$ python3 -q
>>> import numpy as np
>>> from numpy import linalg as LA
>>> np.set_printoptions(precision=1, suppress=True, linewidth=140, sign=" ")
>>> E = np.load("out4.npy")
>>> E
array([[-2.7, -0.4, -0.9],
       [-0.3, -0.7, -0.1],
       [ 6. ,  0.7,  2. ],
       [-5.4,  0.4, -1.8],
       [ 3.3, -0.3,  1.1],
       [-3.4, -0.9, -1.1],
       [-4.9, -1. , -1.6],
       [ 5. , -0.3,  1.7],
       [ 1.2,  1.7,  0.4],
       [-2. ,  0. , -0.7],
       [ 2.2,  1. ,  0.8],
       [-2.1,  0.6, -0.7],
       [-0.2, -0.1, -0.1],
       [ 2.8, -1.4,  0.9],
       [ 0.1, -0.1,  0. ],
       [-0.4, -0.1, -0.1],
       [ 3.3, -1.4,  1.1],
       [ 2.3, -0.3,  0.8],
       [-2.1,  2.1, -0.7],
       [-1.3, -1.3, -0.5],
       [-4.9,  0.9, -1.6],
       [-6. ,  1.1, -2. ],
       [-1.1, -0.6, -0.4],
       [ 5.7,  0.9,  1.9],
       [-1.9,  1.6, -0.7],
       [ 0.1,  1.1,  0. ],
       [-2.4,  0.8, -0.8]])
>>> C = E[[10, 20]].astype(float)
>>> for _ in range(6):
...     idx = LA.norm(E[:, None] - C, axis=-1).argmin(axis=1)
...     C = np.array([E[idx == j].mean(axis=0) for j in range(2)])
... 
>>> idx
array([ 1,  0,  0,  1,  0,  1,  1,  0,  0,  1,  0,  1,  0,  0,  0,  0,  0,  0,  1,  1,  1,  1,  1,  0,  1,  0,  1])
>>> C
array([[ 2.2,  0.1,  0.7],
       [-3.1,  0.3, -1. ]])
>>> C[1] - C[0]
array([-5.3,  0.2, -1.8])
>>> np.bincount(idx)
array([ 14,  13])
>>> left, sig, Vh = LA.svd(C)
>>> sig
array([ 4. ,  0.2])
>>> M2 = left[:, :1] @ np.diag(sig[:1]) @ Vh[:1]
>>> round(float(LA.norm(C - M2, 2)), 1), np.round(sig[1], 1)
(0.2, np.float64(0.2))
>>> round(float(np.abs(C - M2).max()), 1)
0.2
>>> rng = np.random.default_rng(704314)
>>> data = (rng.random((4, 4)) < 0.3) + np.eye(4)
>>> data /= data.sum(axis=1, keepdims=True)
>>> data
array([[ 1. ,  0. ,  0. ,  0. ],
       [ 0.5,  0.5,  0. ,  0. ],
       [ 0.2,  0.2,  0.5,  0. ],
       [ 0. ,  0.5,  0. ,  0.5]])
>>> # rows sum to 1
>>> M2 = data + rng.integers(-2, 3, (4, 3)) @ rng.integers(-2, 3, (3, 4))
>>> M2
array([[-6. ,  4. ,  5. , -2. ],
       [-1.5,  2.5,  4. , -1. ],
       [ 1.2, -0.8,  1.5,  5. ],
       [-3. ,  2.5,  3. , -0.5]])
>>> np.round(LA.svd(M2 - data, compute_uv=False), 1) + 0
array([ 11.9,   5. ,   1.8,   0. ])
